$ python3 -q
>>> import numpy as np
>>> from numpy import linalg as LA
>>> np.set_printoptions(suppress=True, linewidth=200)
>>> tidy = lambda a: np.round(a, 3) + 0
>>> M = np.loadtxt("dump.csv", delimiter=",")
>>> M
array([[1., 1., 3., 1., 2., 0., 2., 0., 1., 2., 3., 3., 2.],
       [2., 1., 1., 3., 1., 2., 0., 2., 0., 1., 2., 3., 3.],
       [3., 2., 1., 1., 3., 1., 2., 0., 2., 0., 1., 2., 3.],
       [3., 3., 2., 1., 1., 3., 1., 2., 0., 2., 0., 1., 2.],
       [2., 3., 3., 2., 1., 1., 3., 1., 2., 0., 2., 0., 1.],
       [1., 2., 3., 3., 2., 1., 1., 3., 1., 2., 0., 2., 0.],
       [0., 1., 2., 3., 3., 2., 1., 1., 3., 1., 2., 0., 2.],
       [2., 0., 1., 2., 3., 3., 2., 1., 1., 3., 1., 2., 0.],
       [0., 2., 0., 1., 2., 3., 3., 2., 1., 1., 3., 1., 2.],
       [2., 0., 2., 0., 1., 2., 3., 3., 2., 1., 1., 3., 1.],
       [1., 2., 0., 2., 0., 1., 2., 3., 3., 2., 1., 1., 3.],
       [3., 1., 2., 0., 2., 0., 1., 2., 3., 3., 2., 1., 1.],
       [1., 3., 1., 2., 0., 2., 0., 1., 2., 3., 3., 2., 1.]])
>>> x0 = np.array([0, -1, 2, 2, -1, 2, 1, -2, 2, 0, -2, 0, -2])
>>> target = M @ x0
>>> target
array([-1., -4., -1.,  1.,  7.,  7.,  7.,  9., -5.,  4., -2., -2.,  1.])
>>> tidy(LA.solve(M.T, M[9]))
array([0., 0., 0., 0., 0., 0., 0., 0., 0., 1., 0., 0., 0.])
>>> M @ np.ones(13)
array([21., 21., 21., 21., 21., 21., 21., 21., 21., 21., 21., 21., 21.])
>>> (M @ M)[0]
array([37., 36., 31., 29., 31., 28., 35., 33., 44., 31., 36., 30., 40.])
>>> M @ (-1.0) ** np.arange(13)
array([ 7., -3.,  9., -3.,  7., -5.,  5., -1.,  1.,  3., -1.,  7., -5.])
>>> K = np.load("m.npy")
>>> K
array([[1.   , 0.5  , 0.25 , 0.125, 0.062, 0.031, 0.016, 0.008],
       [0.5  , 1.   , 0.5  , 0.25 , 0.125, 0.062, 0.031, 0.016],
       [0.25 , 0.5  , 1.   , 0.5  , 0.25 , 0.125, 0.062, 0.031],
       [0.125, 0.25 , 0.5  , 1.   , 0.5  , 0.25 , 0.125, 0.062],
       [0.062, 0.125, 0.25 , 0.5  , 1.   , 0.5  , 0.25 , 0.125],
       [0.031, 0.062, 0.125, 0.25 , 0.5  , 1.   , 0.5  , 0.25 ],
       [0.016, 0.031, 0.062, 0.125, 0.25 , 0.5  , 1.   , 0.5  ],
       [0.008, 0.016, 0.031, 0.062, 0.125, 0.25 , 0.5  , 1.   ]])
>>> x0 = np.ones(8)
>>> for _ in range(4):
...     x0 = K @ x0
...     x0 /= LA.norm(x0)
...     print(round(x0 @ K @ x0, 3))
... 
2.558
2.569
2.571
2.571
>>> tidy(LA.eigvalsh(K)[-1])
np.float64(2.571)
>>> f = np.array([-2, -2, 0, 0, -3, -3, -2, 3])
>>> Y = K + np.outer(f, np.eye(8)[5])
>>> tidy(LA.det(Y) / LA.det(K)), tidy(1 + LA.solve(K, f)[5])
(np.float64(-0.669), np.float64(-0.669))
>>> x0 = np.array([-2, -2, -2, 0, 2, -2, 0, 0])
>>> target = K @ x0
>>> coef, lr = np.zeros(8), 1 / LA.norm(K, 2) ** 2
>>> for i in range(60):
...     coef -= lr * K.T @ (K @ coef - target)
...     if i % 10 == 0: print(i, round(LA.norm(K @ coef - target), 3))
... 
0 2.954
10 0.921
20 0.643
30 0.479
40 0.368
50 0.29
>>> tidy(LA.cond(K))
np.float64(7.478)
>>> A = np.loadtxt("case13.csv", delimiter=",")
>>> A
array([[ 5.,  4.,  0.,  0.,  0.,  0.,  0.,  0.,  0.,  0.,  0.,  0.,  0.,  0.],
       [ 4., -2.,  4.,  0.,  0.,  0.,  0.,  0.,  0.,  0.,  0.,  0.,  0.,  0.],
       [ 0.,  4.,  4.,  4.,  0.,  0.,  0.,  0.,  0.,  0.,  0.,  0.,  0.,  0.],
       [ 0.,  0.,  4.,  9.,  4.,  0.,  0.,  0.,  0.,  0.,  0.,  0.,  0.,  0.],
       [ 0.,  0.,  0.,  4., -6.,  4.,  0.,  0.,  0.,  0.,  0.,  0.,  0.,  0.],
       [ 0.,  0.,  0.,  0.,  4.,  4.,  4.,  0.,  0.,  0.,  0.,  0.,  0.,  0.],
       [ 0.,  0.,  0.,  0.,  0.,  4., -4.,  4.,  0.,  0.,  0.,  0.,  0.,  0.],
       [ 0.,  0.,  0.,  0.,  0.,  0.,  4.,  5.,  4.,  0.,  0.,  0.,  0.,  0.],
       [ 0.,  0.,  0.,  0.,  0.,  0.,  0.,  4., -1.,  4.,  0.,  0.,  0.,  0.],
       [ 0.,  0.,  0.,  0.,  0.,  0.,  0.,  0.,  4.,  9.,  4.,  0.,  0.,  0.],
       [ 0.,  0.,  0.,  0.,  0.,  0.,  0.,  0.,  0.,  4.,  2.,  4.,  0.,  0.],
       [ 0.,  0.,  0.,  0.,  0.,  0.,  0.,  0.,  0.,  0.,  4., -8.,  4.,  0.],
       [ 0.,  0.,  0.,  0.,  0.,  0.,  0.,  0.,  0.,  0.,  0.,  4., -7.,  4.],
       [ 0.,  0.,  0.,  0.,  0.,  0.,  0.,  0.,  0.,  0.,  0.,  0.,  4.,  0.]])
>>> # equal to its transpose
>>> x0 = np.array([-7, 0, 3, -5, 8, 7, -8, -9, -3, 6, -2, -7, -3, -6])
>>> target = A @ x0
>>> target
array([-35., -16.,  -8.,  -1., -40.,  28.,  24., -89.,  -9.,  34.,  -8.,  36., -31., -12.])
>>> tidy(LA.solve(A.T, A[6]))
array([0., 0., 0., 0., 0., 0., 1., 0., 0., 0., 0., 0., 0., 0.])
>>> tidy(LA.solve(A, A[:, 9]))
array([0., 0., 0., 0., 0., 0., 0., 0., 0., 1., 0., 0., 0., 0.])
>>> ev, V = LA.eigh(A)
>>> tidy(ev.sum()), np.trace(A)
(np.float64(10.0), np.float64(10.0))
>>> A.sum(axis=0)
array([ 9.,  6., 12., 17.,  2., 12.,  4., 13.,  7., 17., 10.,  0.,  1.,  4.])
>>> np.count_nonzero(A)
np.int64(39)
>>> np.unravel_index(np.abs(A).argmax(), A.shape)
(np.int64(3), np.int64(3))
>>> tidy(LA.norm(A))
np.float64(28.879)
>>> LA.matrix_rank(A)
np.int64(14)
>>> A.shape
(14, 14)
>>> rng = np.random.default_rng(497189)
>>> lab = rng.permutation(14)
>>> lab
array([ 4, 13, 12,  1,  7,  6, 11,  5,  9,  8,  2,  0, 10,  3])
>>> Y = A[lab][:, lab]
>>> np.trace(Y)
np.float64(10.0)
>>> np.diag(Y)
array([-6.,  0., -7., -2.,  5., -4., -8.,  4.,  9., -1.,  4.,  5.,  2.,  9.])
>>> x0 = np.array([4, 5, 2, -1, 0, -4, 9, -5, 1, -4, -7, -5, 9, -3])
>>> target = A @ x0
>>> coef, lr = np.zeros(14), 1 / LA.norm(A, 2) ** 2
>>> for i in range(6):
...     coef -= lr * A.T @ (A @ coef - target)
...     if i % 2 == 0: print(i, round(LA.norm(A @ coef - target), 3))
... 
0 67.972
2 35.41
4 20.916
>>> tidy(LA.cond(A))
np.float64(8.684)
>>> m1 = np.loadtxt("data.csv", delimiter=",")
>>> m1
array([[ 0.809, -0.621,  0.935,  0.206, -0.533],
       [-0.64 ,  1.554,  0.815,  0.452,  1.113],
       [ 0.679,  0.243,  0.944,  0.225,  1.326],
       [-0.121, -1.224,  1.035,  0.916, -2.487],
       [ 0.578,  0.277,  1.466,  0.013, -1.334],
       [-0.942, -0.122, -0.829,  0.218, -0.024],
       [-0.459,  1.119,  0.82 ,  1.41 , -1.356],
       [ 0.631,  0.949, -1.321, -0.846,  0.856],
       [-0.321, -1.164, -0.812,  0.984, -0.435],
       [-0.635,  1.102, -0.43 , -0.782,  1.394],
       [-0.618,  1.258,  0.904, -0.122,  0.881]])
>>> Ac = m1 - m1.mean(axis=0)
>>> V = LA.svd(Ac)[2][:2]
>>> Y = Ac - Ac @ V.T @ V
>>> tidy(Y.std(axis=0))
array([0.603, 0.396, 0.249, 0.457, 0.334])
>>> tidy(np.diag(V.T @ V))
array([0.008, 0.496, 0.77 , 0.106, 0.62 ])
>>> tidy((Ac @ V.T).std(axis=0))
array([1.506, 0.944])
>>> ang = np.radians(172)
>>> r_ = np.eye(5)
>>> r_[4, 4] = r_[0, 0] = np.cos(ang)
>>> r_[4, 0], r_[0, 4] = -np.sin(ang), np.sin(ang)
>>> tidy(r_)
array([[-0.99 ,  0.   ,  0.   ,  0.   ,  0.139],
       [ 0.   ,  1.   ,  0.   ,  0.   ,  0.   ],
       [ 0.   ,  0.   ,  1.   ,  0.   ,  0.   ],
       [ 0.   ,  0.   ,  0.   ,  1.   ,  0.   ],
       [-0.139,  0.   ,  0.   ,  0.   , -0.99 ]])
>>> Y = m1 @ r_.T
>>> tidy(LA.det(r_)), tidy(np.trace(r_))
(np.float64(1.0), np.float64(1.019))
>>> np.allclose(LA.norm(m1, axis=1), LA.norm(Y, axis=1))
True
>>> data = np.load("a.npy")
>>> data
array([[-18,  11, -25, -13,   9],
       [ -2,  14,   0, -12,   6],
       [ -1,   7,   0,  -6,   3],
       [  7,  -3,  10,   4,  -3],
       [ 17,  -4,  25,   7,  -6],
       [-17,   4, -25,  -7,   6],
       [  6,   4,  10,  -2,   0],
       [  5, -12,   5,  11,  -6]])
>>> Uu, sigma, VT = LA.svd(data)
>>> V = VT[:(sigma > 1e-8).sum()]
>>> x0 = data[4] + -1 * data[2] + rng.integers(2) * np.eye(5)[1]
>>> x0
array([ 18., -11.,  25.,  13.,  -9.])
>>> tidy(LA.norm(x0 - V.T @ V @ x0))
np.float64(0.0)
>>> x0 = np.array([2, 5, 0, 1, 2])
>>> h1 = np.maximum(data @ x0, 0)
>>> np.maximum(data @ (3 * x0), 0)
array([ 72, 198,  99,   0,  27,   0,  90,   0])
>>> data * (h1 > 1e-9)[:, None]
array([[-18,  11, -25, -13,   9],
       [ -2,  14,   0, -12,   6],
       [ -1,   7,   0,  -6,   3],
       [  0,   0,   0,   0,   0],
       [ 17,  -4,  25,   7,  -6],
       [  0,   0,   0,   0,   0],
       [  6,   4,  10,  -2,   0],
       [  0,   0,   0,   0,   0]])
>>> np.flatnonzero(h1 > 1e-9)
array([0, 1, 2, 4, 6])
>>> np.maximum(data @ x0, 0) - np.maximum(-data @ x0, 0)
array([ 24,  66,  33,  -3,   9,  -9,  30, -51])
>>> LA.matrix_rank(data, rtol=0.1)
np.int64(2)
>>> LA.cond(data) > 100
np.True_
>>> np.argsort(-LA.norm(data, axis=0).round(6), kind="stable")[:3]
array([2, 0, 3])
>>> J = np.loadtxt("layer9.csv", delimiter=",")
>>> tidy(J)
array([[-0.26 ,  0.225, -0.238, -0.172,  0.451,  0.306,  0.19 , -0.088,  0.027,  0.288, -0.033],
       [ 0.228, -0.144, -0.37 ,  0.248, -0.224,  0.004,  0.391, -0.151, -0.066,  0.246,  0.212],
       [-0.26 , -0.226, -0.285,  0.41 ,  0.012,  0.248, -0.191, -0.307, -0.415,  0.152, -0.25 ],
       [ 0.39 , -0.025, -0.068,  0.076,  0.119,  0.253, -0.427,  0.565,  0.049,  0.441,  0.127],
       [ 0.13 , -0.225, -0.157, -0.036, -0.049, -0.206, -0.173,  0.052, -0.095, -0.476,  0.003],
       [-0.163, -0.119, -0.58 , -0.423, -0.506,  0.092, -0.243,  0.035,  0.22 ,  0.015, -0.007],
       [-0.033, -0.47 ,  0.021, -0.302,  0.292,  0.325,  0.169, -0.096,  0.031, -0.165,  0.579],
       [ 0.228,  0.107,  0.352,  0.1  , -0.501,  0.409,  0.125, -0.308,  0.241,  0.118,  0.097],
       [ 0.065,  0.414, -0.224, -0.273, -0.081, -0.021,  0.487,  0.248, -0.158, -0.017, -0.12 ],
       [-0.195,  0.438,  0.087, -0.096, -0.08 ,  0.473, -0.323, -0.055, -0.172, -0.325,  0.091],
       [ 0.488, -0.194,  0.028, -0.2  ,  0.001,  0.339,  0.147,  0.07 , -0.459, -0.203, -0.367],
       [ 0.195, -0.113, -0.111, -0.021,  0.271,  0.175,  0.   , -0.198,  0.624, -0.128, -0.523],
       [-0.195, -0.288,  0.379, -0.511, -0.13 , -0.114, -0.052, -0.088, -0.17 ,  0.434, -0.263],
       [-0.455, -0.289,  0.143,  0.263, -0.184,  0.273,  0.307,  0.576,  0.143, -0.142, -0.174]])
>>> lab = rng.permutation(11)
>>> Y = J[:, lab] * rng.choice([-1, 1], 11)
>>> tidy(Y)
array([[-0.306,  0.26 ,  0.451,  0.027, -0.088,  0.288, -0.238, -0.172, -0.225, -0.033, -0.19 ],
       [-0.004, -0.228, -0.224, -0.066, -0.151,  0.246, -0.37 ,  0.248,  0.144,  0.212, -0.391],
       [-0.248,  0.26 ,  0.012, -0.415, -0.307,  0.152, -0.285,  0.41 ,  0.226, -0.25 ,  0.191],
       [-0.253, -0.39 ,  0.119,  0.049,  0.565,  0.441, -0.068,  0.076,  0.025,  0.127,  0.427],
       [ 0.206, -0.13 , -0.049, -0.095,  0.052, -0.476, -0.157, -0.036,  0.225,  0.003,  0.173],
       [-0.092,  0.163, -0.506,  0.22 ,  0.035,  0.015, -0.58 , -0.423,  0.119, -0.007,  0.243],
       [-0.325,  0.033,  0.292,  0.031, -0.096, -0.165,  0.021, -0.302,  0.47 ,  0.579, -0.169],
       [-0.409, -0.228, -0.501,  0.241, -0.308,  0.118,  0.352,  0.1  , -0.107,  0.097, -0.125],
       [ 0.021, -0.065, -0.081, -0.158,  0.248, -0.017, -0.224, -0.273, -0.414, -0.12 , -0.487],
       [-0.473,  0.195, -0.08 , -0.172, -0.055, -0.325,  0.087, -0.096, -0.438,  0.091,  0.323],
       [-0.339, -0.488,  0.001, -0.459,  0.07 , -0.203,  0.028, -0.2  ,  0.194, -0.367, -0.147],
       [-0.175, -0.195,  0.271,  0.624, -0.198, -0.128, -0.111, -0.021,  0.113, -0.523,  0.   ],
       [ 0.114,  0.195, -0.13 , -0.17 , -0.088,  0.434,  0.379, -0.511,  0.288, -0.263,  0.052],
       [-0.273,  0.455, -0.184,  0.143,  0.576, -0.142,  0.143,  0.263,  0.289, -0.174, -0.307]])
>>> Uu, _, VT = LA.svd(J.T @ Y)
>>> tidy(Uu @ VT)
array([[ 0., -1.,  0.,  0.,  0.,  0.,  0.,  0.,  0.,  0.,  0.],
       [ 0.,  0.,  0.,  0.,  0.,  0.,  0.,  0., -1.,  0.,  0.],
       [ 0.,  0.,  0.,  0.,  0.,  0.,  1.,  0.,  0.,  0.,  0.],
       [ 0.,  0.,  0.,  0.,  0.,  0.,  0.,  1.,  0.,  0.,  0.],
       [ 0.,  0.,  1.,  0.,  0.,  0.,  0.,  0.,  0.,  0.,  0.],
       [-1.,  0.,  0.,  0.,  0.,  0.,  0.,  0.,  0.,  0.,  0.],
       [ 0.,  0.,  0.,  0.,  0.,  0.,  0.,  0.,  0.,  0., -1.],
       [ 0.,  0.,  0.,  0.,  1.,  0.,  0.,  0.,  0.,  0.,  0.],
       [ 0.,  0.,  0.,  1.,  0.,  0.,  0.,  0.,  0.,  0.,  0.],
       [ 0.,  0.,  0.,  0.,  0.,  1.,  0.,  0.,  0.,  0.,  0.],
       [ 0.,  0.,  0.,  0.,  0.,  0.,  0.,  0.,  0.,  1.,  0.]])
>>> lab
array([ 5,  0,  4,  8,  7,  9,  2,  3,  1, 10,  6])
